>>> import numpy as np
>>> np.set_printoptions(precision=3, suppress=True, linewidth=160)
>>> F = np.load("run14.npy")
>>> print(F)
[[18 12 24 18]
 [12 26 20 28]
 [24 20 33 27]
 [18 28 27 35]]
>>> # looks like rank 3
>>> print(np.linalg.norm(F, axis=1).argmax())
3
>>> print(np.linalg.norm(F, axis=0))
[36.986 44.766 52.858 55.335]
>>> print(np.round(np.linalg.norm(F, 2), 3))
94.79
>>> print(np.round(np.linalg.norm(F[3], 1), 3), np.round(np.linalg.norm(F[3], np.inf), 3))
108.0 35.0
>>> U, sig, VT = np.linalg.svd(F)
>>> vecs = VT[:(sig > 1e-8).sum()]
>>> rng = np.random.default_rng(939278)
>>> vec = F[2] + -1 * F[0] + rng.integers(2) * np.eye(4)[0]
>>> print(vec)
[6. 8. 9. 9.]
>>> print(np.allclose(vecs.T @ vecs @ vec, vec))
True
>>> print(np.diag(vecs.T @ vecs))
[0.428 0.943 0.643 0.986]
>>> print(np.abs(np.diag(np.linalg.qr(F)[1])) > 1e-9)
[ True  True  True False]
>>> w, vecs = np.linalg.eigh(F)
>>> vec = np.array([-1, -2, 1, 0])
>>> print(vec @ F @ vec / (vec @ vec), round(float(w[0]), 3), round(w[-1], 3))
12.5 -0.0 94.79
>>> w, vecs = np.linalg.eigh(F)
>>> print(np.round(vecs.T @ vecs, 3) + 0)
[[1. 0. 0. 0.]
 [0. 1. 0. 0.]
 [0. 0. 1. 0.]
 [0. 0. 0. 1.]]
>>> print((w > 1e-8).sum(), (w < -1e-8).sum())
3 0
>>> print(np.linalg.eigvalsh(F + -1 * np.eye(4)))
[-1.     0.719 14.492 93.79 ]
>>> print(vecs @ np.diag(w) @ vecs.T)
[[18. 12. 24. 18.]
 [12. 26. 20. 28.]
 [24. 20. 33. 27.]
 [18. 28. 27. 35.]]
>>> print(np.unique(w.round(6) + 0, return_counts=True)[1])
[1 1 1 1]
>>> feats = np.load("mat.npy")
>>> print(feats)
[[ 0.25 -0.25 -0.05 -0.35]
 [-0.25  0.25  0.05  0.35]
 [-0.05  0.05  0.01  0.07]
 [-0.35  0.35  0.07  0.49]]
>>> rank = np.linalg.matrix_rank(feats)
>>> print(rank)
1
>>> N = np.linalg.svd(feats)[2][rank:].T
>>> print(N.shape)
(4, 3)
>>> print(N @ N.T)
[[ 0.75  0.25  0.05  0.35]
 [ 0.25  0.75 -0.05 -0.35]
 [ 0.05 -0.05  0.99 -0.07]
 [ 0.35 -0.35 -0.07  0.51]]
>>> M = np.array([[9, -2], [-1, -1], [-8, 7], [11, 0]])
>>> vec = np.array([8, 2])
>>> print((M * vec).sum(axis=1))
[ 68 -10 -50  88]
>>> print(M * vec)
[[ 72  -4]
 [ -8  -2]
 [-64  14]
 [ 88   0]]
>>> print(np.sign((M @ vec).round(6)))
[ 1 -1 -1  1]
>>> print(M @ np.ones(2))
[ 7. -2. -1. 11.]
>>> print(M @ (2 * vec))
[ 136  -20 -100  176]
>>> print(np.einsum("ij,j->i", M, vec))
[ 68 -10 -50  88]
>>> print((M @ vec).argmax())
3
>>> out = np.c_[M[:, :1] @ np.array([[-1]]), np.array([5, -9, -7, -6])]
>>> print(out)
[[ -9   5]
 [  1  -9]
 [  8  -7]
 [-11  -6]]
>>> print(np.linalg.lstsq(M, out[:, 0])[0])
[-1.  0.]
>>> print(np.linalg.matrix_rank(out))
2
>>> P = M @ np.linalg.solve(M.T @ M, M.T)
>>> print(np.round(P @ M[:, 1], 3) + 0)
[-2. -1.  7.  0.]
>>> print(np.diag(P))
[0.31  0.051 0.92  0.719]
>>> vec = np.array([1, 3])
>>> rhs = M @ vec
>>> print(np.linalg.solve(M.T @ M, M.T @ rhs))
[1. 3.]
>>> print(np.linalg.lstsq(M, rhs)[0])
[1. 3.]
>>> print(np.round(np.linalg.pinv(M) @ M, 3) + 0)
[[1. 0.]
 [0. 1.]]
>>> rhs = rhs + 0.3 * rng.normal(size=4)
>>> print(rhs)
[ 2.77  -4.128 12.084 10.888]
>>> beta, *_ = np.linalg.lstsq(M, rhs)
>>> print([round(float(np.linalg.norm(np.linalg.solve(M.T @ M + lam * np.eye(2), M.T @ rhs))), 2) for lam in (0, 1, 10, 100)])
[3.02, 2.93, 2.29, 0.73]
>>> print(round(np.linalg.norm(rhs - M @ beta), 3))
0.459
>>> out = M[0, 0] * M[1:] - np.outer(M[1:, 0], M[0])
>>> print(out)
[[  0 -11]
 [  0  47]
 [  0  22]]
>>> print(np.linalg.matrix_rank(out), np.linalg.matrix_rank(M))
1 2
>>> J = np.load("block4.npy")
>>> print(J)
[[ 0.    -0.523 -0.01 ]
 [ 0.998 -0.915  0.91 ]
 [ 0.979 -0.952  0.762]
 [ 0.998 -0.983  0.917]
 [ 0.273 -0.371  0.119]
 [ 0.894  0.446  0.578]
 [-0.537  0.995 -0.217]
 [-0.478  0.9   -0.207]
 [-0.947  1.    -0.617]
 [-0.901 -0.53  -0.592]
 [-0.744  0.989 -0.371]]
>>> vec = np.array([1, 0, 2])
>>> rhs = J @ vec
>>> print(np.round(np.linalg.pinv(J) @ J, 3) + 0)
[[1. 0. 0.]
 [0. 1. 0.]
 [0. 0. 1.]]
>>> print(rhs)
[-0.02   2.818  2.503  2.832  0.511  2.05  -0.971 -0.892 -2.181 -2.085 -1.486]
>>> rhs = rhs + 0.3 * rng.normal(size=11)
>>> print(rhs)
[-0.452  2.394  2.439  2.369  0.946  1.878 -0.86  -0.908 -2.486 -1.74  -1.283]
>>> beta, *_ = np.linalg.lstsq(J, rhs)
>>> print(beta.round())
[ 1. -0.  1.]
>>> print(np.round(np.linalg.norm(rhs - J @ beta), 3))
0.846
>>> print([round(float(np.linalg.norm(np.linalg.solve(J.T @ J + lam * np.eye(3), J.T @ rhs))), 2) for lam in (0, 1, 10, 100)])
[1.82, 1.57, 0.89, 0.19]
>>> print(beta)
[ 1.415 -0.028  1.136]
>>> print(J.mean(axis=0))
[0.049 0.005 0.116]
>>> print(J.sum(axis=1))
[-0.533  0.993  0.789  0.932  0.021  1.918  0.241  0.215 -0.564 -2.023 -0.126]
>>> print(np.count_nonzero(J))
32
>>> print(np.abs(J).max())
1.0
>>> print(round(np.linalg.norm(J), 3))
4.188
>>> print(J.shape)
(11, 3)
>>> K = np.loadtxt("dump.csv", delimiter=",")
>>> print(K)
[[-2.  2. -2.  4.]
 [-4.  2.  0.  6.]
 [-2.  1.  0.  3.]]
>>> U, sig, VT = np.linalg.svd(K)
>>> print(np.argmax(sig[:-1] / (sig[1:] + 1e-6)) + 1)
2
>>> out = U[:, :2] @ np.diag(sig[:2]) @ VT[:2]
>>> print(np.round(np.linalg.norm(K - out, 2), 3), round(sig[2], 3))
0.0 0.0
>>> print(out.round(3) + 0)
[[-2.  2. -2.  4.]
 [-4.  2.  0.  6.]
 [-2.  1.  0.  3.]]
>>> print(round(np.linalg.norm(K - out) / np.linalg.norm(K), 3))
0.0
>>> print(np.argsort(-np.linalg.norm(K, axis=0).round(6), kind="stable")[:3])
[3 0 1]
>>> print(np.round(np.linalg.norm(K, 2) / np.linalg.norm(K), 3))
0.981
>>> print(np.linalg.matrix_rank(K, rtol=0.1))
2
>>> rank = np.linalg.matrix_rank(K)
>>> print(rank)
2
>>> N = np.linalg.svd(K)[2][rank:].T
>>> print(np.allclose(K @ N, 0))
True
>>> print(N.shape)
(4, 2)
>>> print(np.linalg.matrix_rank(K.T @ K), np.linalg.matrix_rank(K @ K.T))
2 2
>>> print(N @ N.T)
[[ 0.647  0.059  0.235  0.412]
 [ 0.059  0.824  0.294 -0.235]
 [ 0.235  0.294  0.176  0.059]
 [ 0.412 -0.235  0.059  0.353]]
>>> print(np.round(K @ N, 3) + 0)
[[0. 0.]
 [0. 0.]
 [0. 0.]]
>>> out = K / np.linalg.norm(K, axis=1, keepdims=True)
>>> gram = out @ out.T
>>> print(round(float(np.degrees(np.arccos(np.clip(gram[0, 2], -1, 1)))), 3))
24.614
>>> vec = np.array([1, 4, 0, 5])
>>> a = np.maximum(K @ vec, 0)
>>> print(np.flatnonzero(a > 1e-9))
[0 1 2]
>>> print(np.maximum(K @ (3 * vec), 0))
[ 78. 102.  51.]
>>> print(np.maximum(K @ vec, 0) - np.maximum(-K @ vec, 0))
[26. 34. 17.]
>>> E = np.tril(np.array([[-3, -3, 5], [-2, 2, 2], [-5, -1, 1]]), -1) + np.eye(3, dtype=int)
>>> print(E)
[[ 1  0  0]
 [-2  1  0]
 [-5 -1  1]]
>>> blk = np.stack([E, -1 * E, E[::-1]])
>>> print(np.linalg.norm(blk, axis=(1, 2)))
[5.745 5.745 5.745]
>>> print(np.linalg.det(blk))
[ 1. -1. -1.]
>>> print(blk.shape)
(3, 3, 3)
>>> print((blk @ E.T).shape)
(3, 3, 3)
>>> print(np.linalg.matrix_rank(blk))
[3 3 3]
>>> U, sig, VT = np.linalg.svd(E)
>>> print(np.argmax(sig[:-1] / (sig[1:] + 1e-6)) + 1)
2
>>> out = U[:, :2] @ np.diag(sig[:2]) @ VT[:2]
>>> print(round(float(np.abs(E - out).max()), 3))
0.124
>>> print(np.linalg.matrix_rank(out))
2
>>> print(np.linalg.matrix_rank(E, rtol=0.05))
2
>>> print([round(float(x), 3) for x in np.linalg.svd(E, compute_uv=False)[:3]])
[5.583, 1.345, 0.133]
>>> print(np.linalg.cond(E) > 100)
False
>>> print(round(np.linalg.norm(E, 2) / np.linalg.norm(E), 3))
0.972
>>> print(np.abs(np.linalg.svd(E)[2][-1]))
[0.13  0.282 0.95 ]
>>> W0 = np.load("out1.npy")
>>> print(W0)
[[-1.621  0.022  1.319]
 [-1.    -0.7   -0.1  ]
 [-1.5    0.2    1.2  ]]
>>> U, sig, VT = np.linalg.svd(W0, full_matrices=False)
>>> print(np.round(U.T @ U, 3) + 0)
[[1. 0. 0.]
 [0. 1. 0.]
 [0. 0. 1.]]
>>> print(sig / sig[0])
[1.    0.339 0.034]
>>> print(U.shape, sig.shape, VT.shape)
(3, 3) (3,) (3, 3)
>>> print(np.round(VT @ VT.T, 3) + 0)
[[1. 0. 0.]
 [0. 1. 0.]
 [0. 0. 1.]]
>>> print(np.allclose(U * sig @ VT, W0))
True
>>> print((sig > 1e-8).sum())
3
>>> print(round(float(np.sqrt((sig ** 2).sum())), 3), round(float(np.linalg.norm(W0)), 3))
3.098 3.098
>>> print(np.linalg.cond(W0) > 100)
False
>>> print(np.argsort(-np.linalg.norm(W0, axis=0).round(6), kind="stable")[:3])
[0 2 1]
>>> out = W0 / np.linalg.norm(W0, axis=1, keepdims=True)
>>> gram = out @ out.T
>>> print(np.argwhere(np.triu(np.abs(gram) > 0.95, 1)))
[[0 2]]
>>> print((gram - 2 * np.eye(3)).round(6).argmax(axis=1))
[2 0 0]
>>> print(np.linalg.norm(out, axis=1))
[1. 1. 1.]
>>> data = np.load("arr.npy")
>>> print(data)
[[ 3  4  5  6]
 [ 7  8  9 10]
 [11 12 13 14]
 [15 16 17 18]]
>>> U, sig, VT = np.linalg.svd(data)
>>> print(sig.round(3) + 0)
[45.836  1.745  0.     0.   ]
>>> print(np.argmax(sig[:-1] / (sig[1:] + 1e-6)) + 1)
2
>>> out = U[:, :2] @ np.diag(sig[:2]) @ VT[:2]
>>> print(out)
[[ 3.  4.  5.  6.]
 [ 7.  8.  9. 10.]
 [11. 12. 13. 14.]
 [15. 16. 17. 18.]]
>>> print(round(float(np.linalg.det(out[::-1])), 3))
0.0
>>> print(np.round(np.einsum("ii->", out), 3))
42.0
>>> print(np.kron(np.eye(2, dtype=int), out))
[[ 3.  4.  5.  6.  0.  0.  0.  0.]
 [ 7.  8.  9. 10.  0.  0.  0.  0.]
 [11. 12. 13. 14.  0.  0.  0.  0.]
 [15. 16. 17. 18.  0.  0.  0.  0.]
 [ 0.  0.  0.  0.  3.  4.  5.  6.]
 [ 0.  0.  0.  0.  7.  8.  9. 10.]
 [ 0.  0.  0.  0. 11. 12. 13. 14.]
 [ 0.  0.  0.  0. 15. 16. 17. 18.]]
